% python3 -q
>>> import numpy as np
>>> from numpy import linalg as LA
>>> np.set_printoptions(suppress=True, linewidth=120)
>>> rnd = lambda a: np.round(a, 4) + 0
>>> M = np.load("mat.npy")
>>> M
array([[ 0.9592,  1.9879, -3.0173],
       [ 2.0299,  4.0029, -6.0009],
       [ 2.0157,  4.0208, -5.9938],
       [-1.9853, -4.0363,  5.9879],
       [ 1.9883,  4.008 , -6.0093]])
>>> def softmax(z):
...     e = np.exp(z - z.max(axis=-1, keepdims=True))
...     return e / e.sum(axis=-1, keepdims=True)
... 
>>> rnd(softmax(M[1] + 3))
array([0.1221, 0.8779, 0.    ])
>>> rnd(softmax(10 * M[1]))
array([0., 1., 0.])
>>> print(rnd(softmax(M).sum(axis=1)))
[1. 1. 1. 1. 1.]
>>> att = M @ M.T / np.sqrt(3)
>>> softmax(att).round(6).argmax(axis=1)
array([2, 2, 2, 3, 2])
>>> E = np.load("data.npy")
>>> print(E)
[[-3  0  0  0]
 [ 2  0  0  0]
 [ 0  0 -3  0]
 [ 0  0  2  0]]
>>> U, s, Vt = LA.svd(E)
>>> V = Vt[:(s > 1e-8).sum()]
>>> rng = np.random.default_rng(368312)
>>> vec = E[2] + 4 * E[3] + rng.integers(2) * np.eye(4)[2]
>>> vec
array([0., 0., 5., 0.])
>>> np.allclose(V.T @ V @ vec, vec)
True
>>> print(np.diag(V.T @ V))
[1. 0. 1. 0.]
>>> (E + E.T) / 2
array([[-3.,  1.,  0.,  0.],
       [ 1.,  0.,  0.,  0.],
       [ 0.,  0., -3.,  1.],
       [ 0.,  0.,  1.,  0.]])
>>> print(rnd(np.abs(LA.eigvals(E)).max()))
3.0
>>> np.trace(E)
np.int64(-6)
>>> print(rnd(LA.det(E)))
0.0
>>> np.allclose(E @ E.T, E.T @ E)
False
>>> (E - E.T) / 2
array([[ 0., -1.,  0.,  0.],
       [ 1.,  0.,  0.,  0.],
       [ 0.,  0.,  0., -1.],
       [ 0.,  0.,  1.,  0.]])
>>> np.allclose(E, E.T)
False
>>> rnd(np.sort(np.abs(LA.eigvals(E))))
array([0., 0., 3., 3.])
>>> rnd(LA.norm(M[1] - M[0]))
np.float64(3.7561)
>>> rnd(LA.norm(M, "nuc"))
np.float64(15.5382)
>>> rnd(LA.norm(M, axis=1))
array([3.7384, 7.4936, 7.4937, 7.4892, 7.4919])
>>> LA.norm(M, axis=1).argmax()
np.int64(2)
>>> rnd(LA.norm(M, axis=0))
array([ 4.1229,  8.2763, 12.3696])
>>> rnd(LA.norm(M, 2))
np.float64(15.4434)
>>> U, s, Vt = LA.svd(E)
>>> rnd(s)
array([3.6056, 3.6056, 0.    , 0.    ])
>>> np.argmax(s[:-1] / (s[1:] + 1e-6)) + 1
np.int64(2)
>>> out = U[:, :2] @ np.diag(s[:2]) @ Vt[:2]
>>> rnd(out)
array([[-3.,  0.,  0.,  0.],
       [ 2.,  0.,  0.,  0.],
       [ 0.,  0., -3.,  0.],
       [ 0.,  0.,  2.,  0.]])
>>> rnd(LA.norm(E - out) / LA.norm(E))
np.float64(0.0)
>>> LA.matrix_rank(E, rtol=0.05)
np.int64(2)
>>> W0 = np.loadtxt("w.csv", delimiter=",")
>>> print(rnd(W0))
[[ 1.      0.      0.      0.      0.      0.    ]
 [ 0.     -0.7071  0.      0.7071  0.      0.    ]
 [ 0.      0.      1.      0.      0.      0.    ]
 [ 0.     -0.7071  0.     -0.7071  0.      0.    ]
 [ 0.      0.      0.      0.      1.      0.    ]
 [ 0.      0.      0.      0.      0.      1.    ]]
>>> out = LA.inv(W0)
>>> rnd(LA.det(W0) * out)
array([[ 1.    ,  0.    ,  0.    ,  0.    ,  0.    ,  0.    ],
       [ 0.    , -0.7071,  0.    , -0.7071,  0.    ,  0.    ],
       [ 0.    ,  0.    ,  1.    ,  0.    ,  0.    ,  0.    ],
       [ 0.    ,  0.7071,  0.    , -0.7071,  0.    ,  0.    ],
       [ 0.    ,  0.    ,  0.    ,  0.    ,  1.    ,  0.    ],
       [ 0.    ,  0.    ,  0.    ,  0.    ,  0.    ,  1.    ]])
>>> rnd(LA.det(W0) * LA.det(out))
np.float64(1.0)
>>> data = np.loadtxt("case6.csv", delimiter=",")
>>> print(data)
[[3. 0. 0. 0.]
 [0. 3. 0. 0.]
 [2. 3. 2. 0.]
 [1. 2. 1. 0.]]
>>> U, s, Vt = LA.svd(data)
>>> V = Vt[:(s > 1e-8).sum()]
>>> vec = data[3] + 2 * data[2] + rng.integers(2) * np.eye(4)[0]
>>> vec
array([6., 8., 5., 0.])
>>> LA.matrix_rank(np.vstack([data, vec]))
np.int64(3)
>>> np.allclose(V.T @ V @ vec, vec)
True
>>> print(rnd(LA.norm(vec - V.T @ V @ vec)))
0.0
>>> labels = rng.permutation(4)
>>> print(labels)
[3 2 0 1]
>>> out = data[labels][:, labels]
>>> rnd(LA.det(out)), rnd(LA.det(data[labels]))
(np.float64(0.0), np.float64(0.0))
>>> out
array([[0., 1., 1., 2.],
       [0., 2., 2., 3.],
       [0., 0., 3., 0.],
       [0., 0., 0., 3.]])
>>> np.allclose(out, data)
False
>>> rnd(LA.norm(data, 2) / LA.norm(data))
np.float64(0.8617)
>>> LA.matrix_rank(data, rtol=0.1)
np.int64(3)
>>> LA.cond(data) > 100
np.True_
>>> [round(float(x), 4) for x in LA.svd(data, compute_uv=False)[:3]]
[5.5175, 3.0093, 1.2254]
>>> np.flatnonzero(LA.matrix_power((W0 != 0) + (W0.T != 0) + np.eye(6), 6)[2])
array([2])
>>> (LA.matrix_power((W0 != 0) + (W0.T != 0) + np.eye(6), 6) > 0).astype(int)
array([[1, 0, 0, 0, 0, 0],
       [0, 1, 0, 1, 0, 0],
       [0, 0, 1, 0, 0, 0],
       [0, 1, 0, 1, 0, 0],
       [0, 0, 0, 0, 1, 0],
       [0, 0, 0, 0, 0, 1]])
>>> rnd(W0 @ W0)
array([[ 1.,  0.,  0.,  0.,  0.,  0.],
       [ 0.,  0.,  0., -1.,  0.,  0.],
       [ 0.,  0.,  1.,  0.,  0.,  0.],
       [ 0.,  1.,  0.,  0.,  0.,  0.],
       [ 0.,  0.,  0.,  0.,  1.,  0.],
       [ 0.,  0.,  0.,  0.,  0.,  1.]])
>>> (W0 != 0).astype(int)
array([[1, 0, 0, 0, 0, 0],
       [0, 1, 0, 1, 0, 0],
       [0, 0, 1, 0, 0, 0],
       [0, 1, 0, 1, 0, 0],
       [0, 0, 0, 0, 1, 0],
       [0, 0, 0, 0, 0, 1]])
>>> F = np.load("layer15.npy")
>>> print(F)
[[ 1  1 -1 -1 -1 -1  1  1]
 [ 1  1 -1 -1  1  1 -1 -1]]
>>> # column 1 repeats column 0
>>> vec = np.array([2, 0, -1, -2, -2, -1, -1, -2])
>>> F @ np.eye(8)[2]
array([-1., -1.])
>>> np.einsum("ij,j->i", F, vec)
array([5, 5])
>>> F @ vec
array([5, 5])
>>> out = F[0, 0] * F[1:] - np.outer(F[1:, 0], F[0])
>>> out
array([[ 0,  0,  0,  0,  2,  2, -2, -2]])
>>> print(np.flatnonzero(~out.round(6).any(axis=1)))
[]
>>> out = F / LA.norm(F, axis=1, keepdims=True)
>>> cov = out @ out.T
>>> (np.abs(cov) > 0.9).astype(int)
array([[1, 0],
       [0, 1]])
>>> print(rnd(cov))
[[1. 0.]
 [0. 1.]]
>>> w1 = np.array([[2, 7], [3, 2], [6, 9], [6, 3], [6, 3], [9, 4], [9, 8], [3, 4]])
>>> beta = np.array([0, 2])
>>> hid = np.maximum(F @ w1 + beta, 0)
>>> (hid > 0).mean(axis=0)
array([0. , 0.5])
>>> cent = np.array([[-2, -3], [-2, 2]])
>>> hid @ cent
array([[-8,  8],
       [ 0,  0]])
>>> w1 @ cent
array([[-18,   8],
       [-10,  -5],
       [-30,   0],
       [-18, -12],
       [-18, -12],
       [-26, -19],
       [-34, -11],
       [-14,  -1]])
>>> th = np.radians(96)
>>> Rm = np.eye(8)
>>> Rm[1, 1] = Rm[0, 0] = np.cos(th)
>>> Rm[1, 0], Rm[0, 1] = -np.sin(th), np.sin(th)
>>> rnd(Rm)
array([[-0.1045,  0.9945,  0.    ,  0.    ,  0.    ,  0.    ,  0.    ,  0.    ],
       [-0.9945, -0.1045,  0.    ,  0.    ,  0.    ,  0.    ,  0.    ,  0.    ],
       [ 0.    ,  0.    ,  1.    ,  0.    ,  0.    ,  0.    ,  0.    ,  0.    ],
       [ 0.    ,  0.    ,  0.    ,  1.    ,  0.    ,  0.    ,  0.    ,  0.    ],
       [ 0.    ,  0.    ,  0.    ,  0.    ,  1.    ,  0.    ,  0.    ,  0.    ],
       [ 0.    ,  0.    ,  0.    ,  0.    ,  0.    ,  1.    ,  0.    ,  0.    ],
       [ 0.    ,  0.    ,  0.    ,  0.    ,  0.    ,  0.    ,  1.    ,  0.    ],
       [ 0.    ,  0.    ,  0.    ,  0.    ,  0.    ,  0.    ,  0.    ,  1.    ]])
>>> out = F @ Rm.T
>>> rnd(np.abs(out - F).max(axis=0))
array([0.11  , 2.0991, 0.    , 0.    , 0.    , 0.    , 0.    , 0.    ])
>>> rnd(LA.svd(F, compute_uv=False)), rnd(LA.svd(out, compute_uv=False))
(array([2.8284, 2.8284]), array([2.8284, 2.8284]))
>>> np.allclose(LA.norm(F, axis=1), LA.norm(out, axis=1))
True
>>> np.allclose(F @ F.T, out @ out.T)
True
>>> m1 = np.array([[1.5, 1.7, -0.4, -0.7, -1.2, -0.5],
...     [0.3, 0.2, 0.8, 0.7, -0.6, 0.4],
...     [-0.1, 0.2, -0.9, -0.8, 0.9, 1.3],
...     [-1.9, 1.6, 0.7, -0.2, -0.7, -1.6],
...     [0.6, 0.3, 0.4, 0.0, 0.3, -1.0],
...     [-0.6, 1.0, 1.8, -0.6, 0.5, 0.2]])
>>> m1
array([[ 1.5,  1.7, -0.4, -0.7, -1.2, -0.5],
       [ 0.3,  0.2,  0.8,  0.7, -0.6,  0.4],
       [-0.1,  0.2, -0.9, -0.8,  0.9,  1.3],
       [-1.9,  1.6,  0.7, -0.2, -0.7, -1.6],
       [ 0.6,  0.3,  0.4,  0. ,  0.3, -1. ],
       [-0.6,  1. ,  1.8, -0.6,  0.5,  0.2]])
>>> vec = np.array([2, 2, 3, 3, 3, 2])
>>> y = m1 @ vec
>>> beta, lr = np.zeros(6), 1 / LA.norm(m1, 2) ** 2
>>> for i in range(10):
...     beta -= lr * m1.T @ (m1 @ beta - y)
...     if i % 2 == 0: print(i, round(LA.norm(m1 @ beta - y), 4))
... 
0 6.6507
2 3.7058
4 2.2737
6 1.6304
8 1.3716
>>> rnd(LA.cond(m1))
np.float64(10.6514)
>>> out = m1 / LA.norm(m1, axis=1, keepdims=True)
>>> cov = out @ out.T
>>> (cov - 2 * np.eye(6)).round(6).argmax(axis=1)
array([4, 5, 5, 5, 0, 3])
>>> rnd(np.degrees(np.arccos(np.clip(cov[4, 3], -1, 1))))
np.float64(75.636)
>>> out = m1 / np.sqrt((m1 ** 2).mean(axis=1, keepdims=True))
>>> rnd(out[5])
array([-0.6414,  1.069 ,  1.9243, -0.6414,  0.5345,  0.2138])
>>> out = F / np.sqrt((F ** 2).mean(axis=1, keepdims=True))
>>> out[0]
array([ 1.,  1., -1., -1., -1., -1.,  1.,  1.])
>>> rnd(LA.norm(out, axis=1))
array([2.8284, 2.8284])
>>> F - F.mean(axis=1, keepdims=True)
array([[ 1.,  1., -1., -1., -1., -1.,  1.,  1.],
       [ 1.,  1., -1., -1.,  1.,  1., -1., -1.]])
